$ python3 -q
>>> import numpy as np
>>> import numpy.linalg as la
>>> np.set_printoptions(suppress=True, linewidth=200)
>>> rd = lambda a: np.round(a, 3) + 0
>>> Q, _ = la.qr(np.array([[-0.5, 0.3], [0.3, 0.0], [1.9, 1.6], [0.4, -0.2]]))
>>> F = Q @ Q.T
>>> rd(F)
array([[ 0.597, -0.208,  0.02 , -0.444],
       [-0.208,  0.077,  0.058,  0.156],
       [ 0.02 ,  0.058,  0.996,  0.   ],
       [-0.444,  0.156,  0.   ,  0.331]])
>>> # null space of dimension 2
>>> U, sv, VT = la.svd(F)
>>> vecs = VT[:(sv > 1e-8).sum()]
>>> rng = np.random.default_rng(73022)
>>> x = F[1] + -1 * F[2] + rng.integers(2) * np.eye(4)[0]
>>> rd(x)
array([-0.228,  0.018, -0.938,  0.156])
>>> la.matrix_rank(np.vstack([F, x]))
np.int64(2)
>>> rd(vecs.T @ vecs)
array([[ 0.597, -0.208,  0.02 , -0.444],
       [-0.208,  0.077,  0.058,  0.156],
       [ 0.02 ,  0.058,  0.996,  0.   ],
       [-0.444,  0.156,  0.   ,  0.331]])
>>> rd(np.diag(vecs.T @ vecs))
array([0.597, 0.077, 0.996, 0.331])
>>> np.allclose(vecs.T @ vecs @ x, x)
True
>>> rd(la.norm(x - vecs.T @ vecs @ x))
np.float64(0.0)
>>> theta = np.radians(45)
>>> r_ = np.eye(4)
>>> r_[3, 3] = r_[0, 0] = np.cos(theta)
>>> r_[3, 0], r_[0, 3] = -np.sin(theta), np.sin(theta)
>>> rd(r_)
array([[ 0.707,  0.   ,  0.   ,  0.707],
       [ 0.   ,  1.   ,  0.   ,  0.   ],
       [ 0.   ,  0.   ,  1.   ,  0.   ],
       [-0.707,  0.   ,  0.   ,  0.707]])
>>> other = F @ r_.T
>>> rd(np.abs(other - F).max(axis=0))
array([0.489, 0.   , 0.   , 0.292])
>>> other = F / la.norm(F, axis=1, keepdims=True)
>>> C2 = other @ other.T
>>> print((np.abs(C2) > 0.9).astype(int))
[[1 1 0 1]
 [1 1 0 1]
 [0 0 1 0]
 [1 1 0 1]]
>>> rd(C2[0])
array([ 1.   , -0.972,  0.026, -1.   ])
>>> rd(la.norm(other, axis=1))
array([1., 1., 1., 1.])
>>> print(rd(la.norm(F, 2) / la.norm(F)))
0.707
